>>> import numpy as np
>>> np.set_printoptions(precision=3, suppress=True, linewidth=200)
>>> def tidy(a):
...     return np.round(a, 3) + 0
... 
>>> q, _ = np.linalg.qr(np.array([[-0.1, -0.9, 0.1],
...     [0.0, 0.3, -0.9],
...     [-1.8, 0.2, 2.1],
...     [0.2, -0.6, -1.2]]))
>>> X = q @ q.T
>>> tidy(X)
array([[ 0.69 , -0.334,  0.052,  0.316],
       [-0.334,  0.641,  0.056,  0.34 ],
       [ 0.052,  0.056,  0.991, -0.053],
       [ 0.316,  0.34 , -0.053,  0.678]])
>>> # a projection of rank 3
>>> left, sigma, VT = np.linalg.svd(X)
>>> np.argmax(sigma[:-1] / (sigma[1:] + 1e-6)) + 1
np.int64(3)
>>> B = left[:, :3] @ np.diag(sigma[:3]) @ VT[:3]
>>> tidy(np.linalg.norm(X - B) / np.linalg.norm(X))
np.float64(0.0)
>>> np.linalg.matrix_rank(X, rtol=0.05)
np.int64(3)
>>> tidy(np.linalg.norm(X - B, 2)), tidy(sigma[3])
(np.float64(0.0), np.float64(0.0))
>>> w, evecs = np.linalg.eigh(X)
>>> vec = np.array([1, 2, 2, 3])
>>> tidy(evecs * np.maximum(w, 0) @ evecs.T)
array([[ 0.69 , -0.334,  0.052,  0.316],
       [-0.334,  0.641,  0.056,  0.34 ],
       [ 0.052,  0.056,  0.991, -0.053],
       [ 0.316,  0.34 , -0.053,  0.678]])
>>> tidy(evecs * np.abs(w) @ evecs.T)
array([[ 0.69 , -0.334,  0.052,  0.316],
       [-0.334,  0.641,  0.056,  0.34 ],
       [ 0.052,  0.056,  0.991, -0.053],
       [ 0.316,  0.34 , -0.053,  0.678]])
>>> tidy(np.linalg.eigvalsh(X[1:, 1:]))
array([0.31, 1.  , 1.  ])
>>> f = np.array([-1, 2])
>>> tidy(np.array([np.convolve(row, f, "same") for row in X]))
array([[-0.69 ,  1.713, -0.72 , -0.211],
       [ 0.334, -1.309,  1.226, -0.227],
       [-0.052,  0.048, -0.879,  2.036],
       [-0.316,  0.292,  0.733, -0.785]])
>>> tidy(np.polyval(f, X[3]))
array([1.684, 1.66 , 2.053, 1.322])
>>> tidy(np.cross(X[3, :3], X[2, :3]))
array([ 0.34 , -0.316,  0.   ])
>>> print(tidy(np.convolve(X[3], f)))
[-0.316  0.292  0.733 -0.785  1.356]
>>> E = np.array([[0.2, -0.1, -0.1, -0.9, -0.7, 1.7],
...     [0.8, 0.5, 1.2, 1.5, -0.7, -1.0],
...     [-0.3, 0.2, 1.0, -0.2, 1.8, 0.2],
...     [-0.3, 2.2, 1.8, 0.6, 1.5, -0.6],
...     [-0.4, 1.2, 1.7, -0.2, -0.6, 0.4],
...     [0.7, -2.1, 0.0, 0.1, -1.8, -0.2],
...     [-1.0, -0.1, 0.1, -0.6, -0.5, -1.2],
...     [-1.0, 0.4, -0.2, 0.5, -0.9, 0.8],
...     [-0.1, 0.5, -0.2, 1.6, 1.5, -0.3],
...     [0.0, 1.0, -0.4, 1.4, 1.4, 2.2],
...     [0.3, -0.6, 0.4, 1.2, -0.3, 0.5],
...     [-0.4, -0.3, 0.6, -0.5, -0.8, 0.4],
...     [-0.2, 0.0, -1.8, -0.2, -0.3, -2.0]])
>>> rng = np.random.default_rng(7466)
>>> E[:, 3] = 4 * E[:, 1] + 0.02 * rng.normal(size=13)
>>> tidy(E)
array([[ 0.2  , -0.1  , -0.1  , -0.365, -0.7  ,  1.7  ],
       [ 0.8  ,  0.5  ,  1.2  ,  2.007, -0.7  , -1.   ],
       [-0.3  ,  0.2  ,  1.   ,  0.793,  1.8  ,  0.2  ],
       [-0.3  ,  2.2  ,  1.8  ,  8.786,  1.5  , -0.6  ],
       [-0.4  ,  1.2  ,  1.7  ,  4.797, -0.6  ,  0.4  ],
       [ 0.7  , -2.1  ,  0.   , -8.394, -1.8  , -0.2  ],
       [-1.   , -0.1  ,  0.1  , -0.38 , -0.5  , -1.2  ],
       [-1.   ,  0.4  , -0.2  ,  1.637, -0.9  ,  0.8  ],
       [-0.1  ,  0.5  , -0.2  ,  2.016,  1.5  , -0.3  ],
       [ 0.   ,  1.   , -0.4  ,  4.028,  1.4  ,  2.2  ],
       [ 0.3  , -0.6  ,  0.4  , -2.397, -0.3  ,  0.5  ],
       [-0.4  , -0.3  ,  0.6  , -1.209, -0.8  ,  0.4  ],
       [-0.2  ,  0.   , -1.8  ,  0.001, -0.3  , -2.   ]])
>>> dist = np.linalg.norm(E[:, None] - E[None], axis=-1)
>>> dist[11].round(6).argsort(kind="stable")[:4]
array([11, 10,  0,  6])
>>> tidy(dist[:5, :5])
array([[ 0.   ,  3.915,  3.375, 10.149,  5.8  ],
       [ 3.915,  0.   ,  3.241,  7.444,  3.455],
       [ 3.375,  3.241,  0.   ,  8.322,  4.831],
       [10.149,  7.444,  8.322,  0.   ,  4.726],
       [ 5.8  ,  3.455,  4.831,  4.726,  0.   ]])
